$ ipython --no-banner

In [1]: import numpy as np

In [2]: np.set_printoptions(suppress=True, linewidth=100)

In [3]: F = np.load("arr.npy")

In [4]: F
Out[4]: 
array([[0, 1, 2, 2, 2],
       [2, 3, 4, 4, 4],
       [2, 3, 4, 4, 4]])

In [5]: Uu, s, VT = np.linalg.svd(F)

In [6]: np.argmax(s[:-1] / (s[1:] + 1e-6)) + 1
Out[6]: np.int64(2)

In [7]: A2 = Uu[:, :2] @ np.diag(s[:2]) @ VT[:2]

In [8]: np.linalg.matrix_rank(F, rtol=0.05)
Out[8]: np.int64(2)

In [9]: Uu, s, VT = np.linalg.svd(F)

In [10]: V = VT[:(s > 1e-8).sum()]

In [11]: rng = np.random.default_rng(327611)

In [12]: x = F[1] + -1 * F[2] + rng.integers(2) * np.eye(5)[3]

In [13]: print(x)
[0. 0. 0. 0. 0.]

In [14]: np.allclose(V.T @ V @ x, x)
Out[14]: True

In [15]: round(np.linalg.norm(x - V.T @ V @ x), 2)
Out[15]: np.float64(0.0)

In [16]: np.abs(np.diag(np.linalg.qr(F)[1])) > 1e-9
Out[16]: array([ True,  True, False])

In [17]: np.allclose(F[:-1].T @ np.linalg.lstsq(F[:-1].T, F[-1])[0], F[-1])
Out[17]: True

In [18]: np.linalg.lstsq(F[:-1].T, F[-1])[2]
Out[18]: np.int32(2)

In [19]: print(round(np.trace(np.linalg.pinv(F) @ F), 2))
2.0

In [20]: u = np.array([1, 1, 2])

In [21]: print(np.cross(F[0, :3], F[1, :3]))
[-2  4 -2]

In [22]: t3 = np.stack([F, -3 * F, F[::-1]])

In [23]: print((t3 @ F.T).shape)
(3, 3, 3)

In [24]: E = np.array([[4, -8, 6, 7], [-8, 10, 0, -10], [6, 0, 10, -3], [7, -10, -3, 6]])

In [25]: # equal to its transpose

In [26]: hat = np.triu(np.array([[2, 4, 3, 3], [2, 9, 6, 7], [5, 0, 2, 5], [2, 6, 5, 6]]), 1) + np.eye(4)

In [27]: A2 = hat @ E @ np.linalg.inv(hat)

In [28]: print(hat @ E - E @ hat)
[[  7.  -6.  57. -17.]
 [ 85. -38.   3. -22.]
 [ 35. -74. -33. -38.]
 [  0. -28.  39.  64.]]

In [29]: np.round(np.poly(A2), 2)
Out[29]: array([   1.,  -30.,   66., 1758., 2876.])

In [30]: A2
Out[30]: 
array([[   11.,   -42.,   246.,  -993.],
       [   77.,  -368.,  2016., -7721.],
       [   41.,  -214.,  1156., -4378.],
       [    7.,   -38.,   204.,  -769.]])

In [31]: A2 = F / np.linalg.norm(F, axis=1)
---------------------------------------------------------------------------
ValueError                                Traceback (most recent call last)
Cell In[31], line 1
----> 1 A2 = F / np.linalg.norm(F, axis=1)

ValueError: operands could not be broadcast together with shapes (3,5) (3,) 

In [32]: A2 = F / np.linalg.norm(F, axis=1, keepdims=True)

In [33]: C2 = A2 @ A2.T

In [34]: print(np.round(np.linalg.norm(A2, axis=1), 2))
[1. 1. 1.]

In [35]: (np.abs(C2) > 0.9).astype(int)
Out[35]: 
array([[1, 1, 1],
       [1, 1, 1],
       [1, 1, 1]])

In [36]: round(float(np.degrees(np.arccos(np.clip(C2[0, 2], -1, 1)))), 2)
Out[36]: 16.5

In [37]: vals, V = np.linalg.eigh(E)

In [38]: np.round(V @ np.diag(vals) @ V.T, 2) + 0
Out[38]: 
array([[  4.,  -8.,   6.,   7.],
       [ -8.,  10.,   0., -10.],
       [  6.,   0.,  10.,  -3.],
       [  7., -10.,  -3.,   6.]])

In [39]: np.abs(V[:, -1]).round(6).argmax()
Out[39]: np.int64(1)

In [40]: np.round(np.linalg.eigvalsh(E @ E), 2)
Out[40]: array([  3.59,  24.31, 164.9 , 575.2 ])

In [41]: np.round(np.linalg.eigvalsh(E + 5 * np.eye(4)), 2)
Out[41]: array([ 0.07,  3.11, 17.84, 28.98])

In [42]: print(np.round(V.T @ V, 2) + 0)
[[1. 0. 0. 0.]
 [0. 1. 0. 0.]
 [0. 0. 1. 0.]
 [0. 0. 0. 1.]]

In [43]: np.unique(vals.round(6) + 0, return_counts=True)[1]
Out[43]: array([1, 1, 1, 1])

In [44]: (vals > 1e-8).sum(), (vals < -1e-8).sum()
Out[44]: (np.int64(2), np.int64(2))

In [45]: A2 = np.array([[-4, -9, 6], [-2, 2, -4], [-5, -6, 5]])

In [46]: X = A2 + A2.T

In [47]: print(X)
[[ -8 -11   1]
 [-11   4 -10]
 [  1 -10  10]]

In [48]: vals, V = np.linalg.eigh(X)

In [49]: x = np.array([3, -2, 3])

In [50]: np.round(np.linalg.eigvalsh(X[1:, 1:]), 2)
Out[50]: array([-3.44, 17.44])

In [51]: np.round(V * np.abs(vals) @ V.T, 2)
Out[51]: 
array([[12.08,  2.83,  5.66],
       [ 2.83, 13.52, -6.79],
       [ 5.66, -6.79, 11.08]])

In [52]: np.abs(X).sum(axis=1).max(), round(float(np.abs(vals).max()), 2)
Out[52]: (np.int64(25), 19.64)

In [53]: q, R = np.linalg.qr(X)

In [54]: round(abs(R[0, 0]), 2), round(float(np.linalg.norm(X[:, 0])), 2)
Out[54]: (np.float64(13.64), 13.64)

In [55]: np.all(np.linalg.eigvalsh(X) > 0)
Out[55]: np.False_

In [56]: np.round(np.linalg.eigvalsh(X).min(), 2)
Out[56]: np.float64(-15.34)

In [57]: try:
    ...:     np.linalg.cholesky(X)
    ...: except np.linalg.LinAlgError as e:
    ...:     print(e)
    ...: 
Matrix is not positive definite

In [58]: J = np.load("x.npy")

In [59]: J
Out[59]: 
array([[-1.74,  0.36,  0.62,  0.72],
       [ 1.2 , -0.3 ,  1.1 , -2.1 ],
       [ 0.7 , -1.  ,  2.1 ,  1.3 ],
       [-1.7 ,  0.4 ,  0.6 ,  0.7 ],
       [-0.5 ,  0.2 , -0.4 , -1.  ]])

In [60]: x = np.array([-1, 0, -2, 2])

In [61]: h1 = np.maximum(J @ x, 0)

In [62]: np.round(np.maximum(J @ x, 0) - np.maximum(-J @ x, 0), 2)
Out[62]: array([ 1.94, -7.6 , -2.3 ,  1.9 , -0.7 ])

In [63]: np.round(np.tanh(J @ x), 2)
Out[63]: array([ 0.96, -1.  , -0.98,  0.96, -0.6 ])

In [64]: np.flatnonzero(h1 > 1e-9)
Out[64]: array([0, 3])

In [65]: J * (h1 > 1e-9)[:, None]
Out[65]: 
array([[-1.74,  0.36,  0.62,  0.72],
       [ 0.  , -0.  ,  0.  , -0.  ],
       [ 0.  , -0.  ,  0.  ,  0.  ],
       [-1.7 ,  0.4 ,  0.6 ,  0.7 ],
       [-0.  ,  0.  , -0.  , -0.  ]])

In [66]: np.round(J.T @ h1, 2)
Out[66]: array([-6.61,  1.46,  2.34,  2.73])

In [67]: x = np.array([2, 2, 2, 1])

In [68]: y = J @ x

In [69]: y.round(2)
Out[69]: array([-0.8,  1.9,  4.9, -0.7, -2.4])

In [70]: np.round(np.linalg.lstsq(J, y)[0], 2)
Out[70]: array([2., 2., 2., 1.])

In [71]: np.round(np.linalg.pinv(J) @ J, 2) + 0
Out[71]: 
array([[1., 0., 0., 0.],
       [0., 1., 0., 0.],
       [0., 0., 1., 0.],
       [0., 0., 0., 1.]])

In [72]: y = y + 0.05 * rng.normal(size=5)

In [73]: y.round(2)
Out[73]: array([-0.74,  1.84,  4.93, -0.7 , -2.4 ])

In [74]: coef, *_ = np.linalg.lstsq(J, y)

In [75]: round(np.linalg.norm(y - J @ coef), 2)
Out[75]: np.float64(0.04)

In [76]: [round(float(np.linalg.norm(np.linalg.solve(J.T @ J + lam * np.eye(4), J.T @ y))), 2) for lam in (0, 1, 10, 100)]
Out[76]: [3.51, 1.78, 0.92, 0.16]

In [77]: coef.round()
Out[77]: array([2., 2., 2., 1.])

In [78]: np.round(J.T @ (y - J @ coef), 2) + 0
Out[78]: array([0., 0., 0., 0.])

In [79]: t3 = np.stack([J, 5 * J, J[::-1]])

In [80]: (t3 @ J.T).shape
Out[80]: (3, 5, 5)

In [81]: print(t3.shape)
(3, 5, 4)

In [82]: np.round(np.einsum("bij,cij->bc", t3, t3), 2)
Out[82]: 
array([[ 24.15, 120.75,   1.6 ],
       [120.75, 603.75,   7.99],
       [  1.6 ,   7.99,  24.15]])

In [83]: print(np.round(np.linalg.norm(t3, axis=(1, 2)), 2))
[ 4.91 24.57  4.91]

In [84]: z = rng.permutation(4)

In [85]: A2 = J[:, z] * rng.choice([-1, 1], 4)

In [86]: A2
Out[86]: 
array([[-1.74,  0.62,  0.36,  0.72],
       [ 1.2 ,  1.1 , -0.3 , -2.1 ],
       [ 0.7 ,  2.1 , -1.  ,  1.3 ],
       [-1.7 ,  0.6 ,  0.4 ,  0.7 ],
       [-0.5 , -0.4 ,  0.2 , -1.  ]])

In [87]: Uu, _, VT = np.linalg.svd(J.T @ A2)

In [88]: z
Out[88]: array([0, 2, 1, 3])

In [89]: A2 = J + rng.integers(-2, 3, (5, 3)) @ rng.integers(-2, 3, (3, 4))

In [90]: A2.round(2)
Out[90]: 
array([[-0.74, -1.64,  6.62,  3.72],
       [ 0.2 , -2.3 , -0.9 ,  2.9 ],
       [ 2.7 ,  7.  ,  2.1 ,  1.3 ],
       [-1.7 ,  4.4 , -3.4 ,  2.7 ],
       [ 0.5 ,  0.2 ,  3.6 , -3.  ]])

In [91]: np.round(np.linalg.svd(A2 - J, compute_uv=False), 2) + 0
Out[91]: array([10.28,  8.18,  6.03,  0.  ])

In [92]: np.abs(A2 - J).sum(axis=1)
Out[92]: array([12., 10., 10., 10.,  7.])

In [93]: print(np.linalg.matrix_rank(A2 - J, tol=1e-8))
3

In [94]: arr = np.load("layer4.npy")

In [95]: arr
Out[95]: 
array([[-1.62, -0.54,  0.68,  1.07],
       [-2.88, -0.33,  1.62,  2.09],
       [ 3.8 ,  1.22, -1.7 , -3.78],
       [-2.5 , -0.26,  0.82,  3.18],
       [ 2.54,  0.82, -1.47, -2.79],
       [-2.51, -0.33,  1.46,  2.34],
       [-2.57,  0.17,  1.2 ,  3.05],
       [ 0.19, -0.13, -0.15,  0.09],
       [ 2.39,  0.1 , -0.98, -2.35],
       [-1.23,  0.17,  0.91,  1.13],
       [ 2.87,  0.52, -0.82, -2.4 ],
       [ 0.43,  0.17, -0.34,  0.21],
       [ 4.01,  0.49, -2.51, -3.79],
       [ 4.35,  0.25, -1.89, -3.81]])

In [96]: Ac = arr - arr.mean(axis=0)

In [97]: Uu, s, VT = np.linalg.svd(Ac, full_matrices=False)

In [98]: np.round(VT[0] * np.sign(VT[0, np.abs(VT[0]).argmax()]), 2)
Out[98]: array([ 0.68,  0.09, -0.33, -0.65])

In [99]: print(s.round(2))
[14.59  1.37  1.15  0.82]

In [100]: np.round(Ac.mean(axis=0), 2) + 0
Out[100]: array([0., 0., 0., 0.])

In [101]: (np.sign(Uu[:, 0]) == np.sign(Uu[0, 0])).astype(int)
Out[101]: array([1, 1, 0, 1, 0, 1, 1, 1, 0, 1, 0, 1, 0, 0])

In [102]: np.round(np.abs(VT[-1]), 2)
Out[102]: array([0.67, 0.16, 0.63, 0.36])

In [103]: round((s ** 2).sum() ** 2 / (s ** 4).sum(), 2)
Out[103]: np.float64(1.04)

In [104]: np.abs(VT[0]).argmax()
Out[104]: np.int64(0)

In [105]: round(np.log10(np.linalg.cond(arr)))
Out[105]: 1

In [106]: np.linalg.matrix_rank(arr, rtol=0.1)
Out[106]: np.int64(1)

In [107]: cent = arr[[7, 2]].astype(float)

In [108]: for _ in range(3):
     ...:     z = np.linalg.norm(arr[:, None] - cent, axis=-1).argmin(axis=1)
     ...:     cent = np.array([arr[z == j].mean(axis=0) for j in range(2)])
     ...: 

In [109]: z
Out[109]: array([0, 0, 1, 0, 1, 0, 0, 0, 1, 0, 1, 0, 1, 1])

In [110]: np.bincount(z)
Out[110]: array([8, 6])

In [111]: np.round(cent[1] - cent[0], 2)
Out[111]: array([ 4.91,  0.7 , -2.34, -4.8 ])
